% ipython --no-banner

In [1]: import numpy as np

In [2]: import numpy.linalg as la

In [3]: np.set_printoptions(precision=2, suppress=True, linewidth=200)

In [4]: arr = np.load("test7.npy")

In [5]: print(arr)
[[ 1 -2  4 -8]
 [ 1 -1  1 -1]
 [ 1  0  0  0]
 [ 1  1  1  1]
 [ 1  2  4  8]]

In [6]: q = arr.astype(float).copy()

In [7]: for j in range(4):
   ...:     q[:, j] -= q[:, :j] @ (q[:, :j].T @ q[:, j])
   ...:     q[:, j] /= la.norm(q[:, j])
   ...: 

In [8]: print(np.round(q.T @ q, 2) + 0)
[[1. 0. 0. 0.]
 [0. 1. 0. 0.]
 [0. 0. 1. 0.]
 [0. 0. 0. 1.]]

In [9]: print(np.round(q.T @ arr, 2) + 0)
[[ 2.24  0.    4.47  0.  ]
 [ 0.    3.16  0.   10.75]
 [ 0.    0.    3.74  0.  ]
 [ 0.    0.    0.    3.79]]

In [10]: W = np.array([[3, -3, 0, 0], [3, 1, 1, 2], [-2, -3, 2, 1], [2, 0, 3, 1]])

In [11]: coef = np.array([3, 3, 2, 2])

In [12]: hid = np.maximum(arr @ W + coef, 0)

In [13]: print((hid > 0).mean(axis=0))
[0.6 0.  0.6 0.6]

In [14]: print((hid > 0).astype(int))
[[0 0 0 0]
 [0 0 0 0]
 [1 0 1 1]
 [1 0 1 1]
 [1 0 1 1]]

In [15]: print(hid)
[[ 0  0  0  0]
 [ 0  0  0  0]
 [ 6  0  2  2]
 [ 9  0  8  6]
 [20  0 36 18]]

In [16]: W2 = np.array([[2, 9], [3, 9], [8, 7], [5, 6]])

In [17]: print(W @ W2)
[[ -3   0]
 [ 27  55]
 [  8 -25]
 [ 33  45]]

In [18]: Uu, s, Vh = la.svd(hid)

In [19]: V = Vh[:(s > 1e-8).sum()]

In [20]: rng = np.random.default_rng(61399)

In [21]: x = hid[4] + -1 * hid[1] + rng.integers(2) * np.eye(4)[2]

In [22]: print(x)
[20.  0. 36. 18.]

In [23]: print(np.allclose(V.T @ V @ x, x))
True

In [24]: print(la.matrix_rank(np.vstack([hid, x])))
3

In [25]: print(np.round(la.norm(x - V.T @ V @ x), 2))
0.0

In [26]: x = np.array([9, 4, 4, -8])

In [27]: target = arr @ x

In [28]: print(np.round(la.pinv(arr) @ arr, 2) + 0)
[[1. 0. 0. 0.]
 [0. 1. 0. 0.]
 [0. 0. 1. 0.]
 [0. 0. 0. 1.]]

In [29]: print(la.lstsq(arr, target)[0])
[ 9.  4.  4. -8.]

In [30]: target = target + 0.02 * rng.normal(size=5)

In [31]: print(target)
[ 81.    17.02   9.     9.01 -30.98]

In [32]: coef, *_ = la.lstsq(arr, target)

In [33]: print([round(float(la.norm(la.solve(arr.T @ arr + lam * np.eye(4), arr.T @ target))), 2) for lam in (0, 1, 10, 100)])
[13.31, 10.81, 8.19, 4.29]

In [34]: print(np.round(arr.T @ (target - arr @ coef), 2) + 0)
[0. 0. 0. 0.]

In [35]: print(coef.round())
[ 9.  4.  4. -8.]

In [36]: M2 = np.c_[arr[:, :3] @ np.array([[2, 7, 0], [3, 4, 5], [8, 7, 9]]), np.array([-3, 3, 2, 2, -2])]

In [37]: print(M2)
[[28 27 26 -3]
 [ 7 10  4  3]
 [ 2  7  0  2]
 [13 18 14  2]
 [40 43 46 -2]]

In [38]: print(np.round(la.norm(M2 - arr @ la.lstsq(arr, M2)[0], axis=0), 2) + 0)
[0.   0.   0.   1.55]

In [39]: print(la.norm(la.qr(arr)[0].T @ M2, axis=0) ** 2 / ((M2 ** 2).sum(axis=0) + 1e-12))
[1.   1.   1.   0.92]

In [40]: M2 = np.array([[9, -1, 4, -7, -3, -1, 8, 7],
    ...:     [-1, 5, -1, 9, -6, 0, -2, 8],
    ...:     [7, -5, -6, 7, 2, -8, -7, 5],
    ...:     [-3, -9, -1, -7, -3, -3, 6, 1],
    ...:     [0, 9, 2, 1, 8, -4, -5, 3],
    ...:     [-8, -3, -8, -3, 2, -8, 8, 3],
    ...:     [5, 8, -7, 3, -5, -4, -6, 0],
    ...:     [8, -6, 8, 2, -6, -6, -2, -8]])

In [41]: K = M2 - M2.T

In [42]: print(K)
[[  0   0  -3  -4  -3   7   3  -1]
 [  0   0   4  18 -15   3 -10  14]
 [  3  -4   0   8   0   0   0  -3]
 [  4 -18  -8   0  -4   0   3  -1]
 [  3  15   0   4   0  -6   0   9]
 [ -7  -3   0   0   6   0  12   9]
 [ -3  10   0  -3   0 -12   0   2]
 [  1 -14   3   1  -9  -9  -2   0]]

In [43]: u, r1 = K[7], K[3]

In [44]: print(u @ r1)
262

In [45]: print(u @ u)
373

In [46]: p = (u @ r1) / (u @ u) * u

In [47]: print(la.matrix_rank(np.outer(u, r1)))
1

In [48]: print(r1 - p)
[  3.3   -8.17 -10.11  -0.7    2.32   6.32   4.4   -1.  ]
